% python3 -q
>>> import numpy as np
>>> from numpy import linalg as LA
>>> np.set_printoptions(precision=2, suppress=True, linewidth=120, legacy="1.25")
>>> rd = lambda a: np.round(a, 2) + 0
>>> data = np.load("mat.npy")
>>> print(rd(data))
[[-1.55  0.39 -4.74]
 [-4.64 -1.21  1.42]
 [-1.03  4.84  0.74]]
>>> M2 = np.array([[3, 5], [3, 0]])
>>> cent = np.kron(M2, data)
>>> print(cent.shape)
(6, 6)
>>> x0 = np.array([0, -4, -2])
>>> target = data @ x0
>>> print(rd(target))
[  7.9    1.99 -20.82]
>>> print(rd(LA.solve(data.T, data[2])))
[0. 0. 1.]
>>> print(rd(LA.solve(data, data[:, 0])))
[1. 0. 0.]
>>> E = np.load("block19.npy")
>>> print(E)
[[1.  0.5]
 [0.5 1. ]]
>>> # equal to its transpose
>>> rng = np.random.default_rng(545)
>>> z = rng.permutation(3)
>>> print(z)
[0 2 1]
>>> M2 = data[z][:, z]
>>> print(rd(np.sort(np.abs(LA.eigvals(M2)))))
[5. 5. 5.]
>>> print(rd(M2))
[[-1.55 -4.74  0.39]
 [-1.03  0.74  4.84]
 [-4.64  1.42 -1.21]]
>>> print(rd(np.diag(M2)))
[-1.55  0.74 -1.21]
>>> print(rd(LA.det(M2)), rd(LA.det(data[z])))
125.0 -125.0
>>> print(rd(np.trace(M2)))
-2.01
>>> r0 = np.array([1, -3])
>>> M2 = E + np.outer(r0, np.eye(2)[1])
>>> print(LA.matrix_rank(LA.inv(M2) - LA.inv(E), tol=1e-8))
1
>>> print(M2)
[[ 1.   1.5]
 [ 0.5 -2. ]]
>>> print(LA.matrix_rank(M2 - E))
1
>>> x0 = np.ones(2)
>>> for _ in range(3):
...     x0 = E @ x0
...     x0 /= LA.norm(x0)
...     print(round(x0 @ E @ x0, 2))
... 
1.5
1.5
1.5
>>> print(rd(x0))
[0.71 0.71]
>>> M2 = E + rng.integers(-2, 3, (2, 1)) @ rng.integers(-2, 3, (1, 2))
>>> print(M2)
[[1.  1.5]
 [0.5 3. ]]
>>> print(M2 - E)
[[0. 1.]
 [0. 2.]]
>>> print(np.abs(M2 - E).sum(axis=1))
[1. 2.]
>>> print(LA.matrix_rank(M2 - E, tol=1e-8))
1
>>> print(rd(LA.svd(M2 - E, compute_uv=False)))
[2.24 0.  ]
>>> ev, V = LA.eigh(E)
>>> print(ev.sum(), np.trace(E))
2.0 2.0
>>> print(rd(LA.svd(E, compute_uv=False)))
[1.5 0.5]
>>> print((ev > 1e-8).sum(), (ev < -1e-8).sum())
2 0
>>> r0 = np.array([2, -1, -3])
>>> mat = r0[np.abs(np.subtract.outer(np.arange(3), np.arange(3)))]
>>> print(mat)
[[ 2 -1 -3]
 [-1  2 -1]
 [-3 -1  2]]
>>> # equal to its transpose
>>> ev, V = LA.eigh(mat)
>>> x0 = np.array([1, -1, 1])
>>> print(np.abs(mat).sum(axis=1).max(), rd(np.abs(ev).max()))
6 5.0
>>> print(rd(x0 @ mat @ x0 / (x0 @ x0)), rd(ev[0]), rd(ev[-1]))
1.33 -1.56 5.0
>>> print(x0 @ mat @ x0)
4
>>> print(rd(V * np.maximum(ev, 0) @ V.T))
[[ 2.67 -0.62 -2.33]
 [-0.62  2.21 -0.62]
 [-2.33 -0.62  2.67]]
>>> print(rd(V * np.abs(ev) @ V.T))
[[ 3.35 -0.24 -1.65]
 [-0.24  2.43 -0.24]
 [-1.65 -0.24  3.35]]
>>> theta = rng.uniform(0, 2 * np.pi, 27)
>>> Q, _ = LA.qr(np.array([[-0.5, 0.9], [1.0, 2.2], [-1.6, -1.2]]))
>>> W0 = 10 * np.c_[np.cos(theta), np.sin(theta)] @ Q.T
>>> print(rd(W0))
[[-1.4   6.07 -7.82]
 [ 0.21  7.12 -7.02]
 [-5.62  1.56 -8.12]
 [-6.97 -7.12 -0.82]
 [-4.25  3.39 -8.39]
 [-7.72 -5.22 -3.63]
 [-3.33  4.39 -8.34]
 [-1.06  6.32 -7.68]
 [ 7.74  3.94  4.96]
 [-6.85 -0.69 -7.25]
 [-4.02  3.66 -8.39]
 [ 6.66  7.46  0.12]
 [-7.56 -5.99 -2.66]
 [ 1.4  -6.07  7.82]
 [-4.12 -8.32  3.71]
 [-1.63  5.9  -7.91]
 [ 5.17  8.22 -2.39]
 [-7.65 -3.22 -5.58]
 [ 3.48 -4.24  8.36]
 [-1.21 -7.62  6.37]
 [-5.38 -8.17  2.09]
 [-4.79  2.73 -8.34]
 [-7.71 -3.65 -5.22]
 [-5.77  1.33 -8.06]
 [-4.97  2.5  -8.31]
 [-3.76 -8.31  4.1 ]
 [ 6.53  7.57 -0.14]]
>>> Xc = W0 - W0.mean(axis=0)
>>> left, sigma, VT = LA.svd(Xc, full_matrices=False)
>>> print(rd(Xc.mean(axis=0)))
[0. 0. 0.]
>>> print(LA.matrix_rank(Xc))
2
>>> print(rd(VT[0] * np.sign(VT[0, np.abs(VT[0]).argmax()])))
[ 0.07  0.74 -0.67]
>>> print(rd(sigma ** 2 / (sigma ** 2).sum()))
[0.58 0.42 0.  ]
>>> print(rd((sigma ** 2).sum() ** 2 / (sigma ** 4).sum()))
1.95
>>> Xc = W0 - W0.mean(axis=0)
>>> V = LA.svd(Xc)[2][:2]
>>> M2 = Xc - Xc @ V.T @ V
>>> print(rd(LA.norm(M2) / LA.norm(Xc)))
0.0
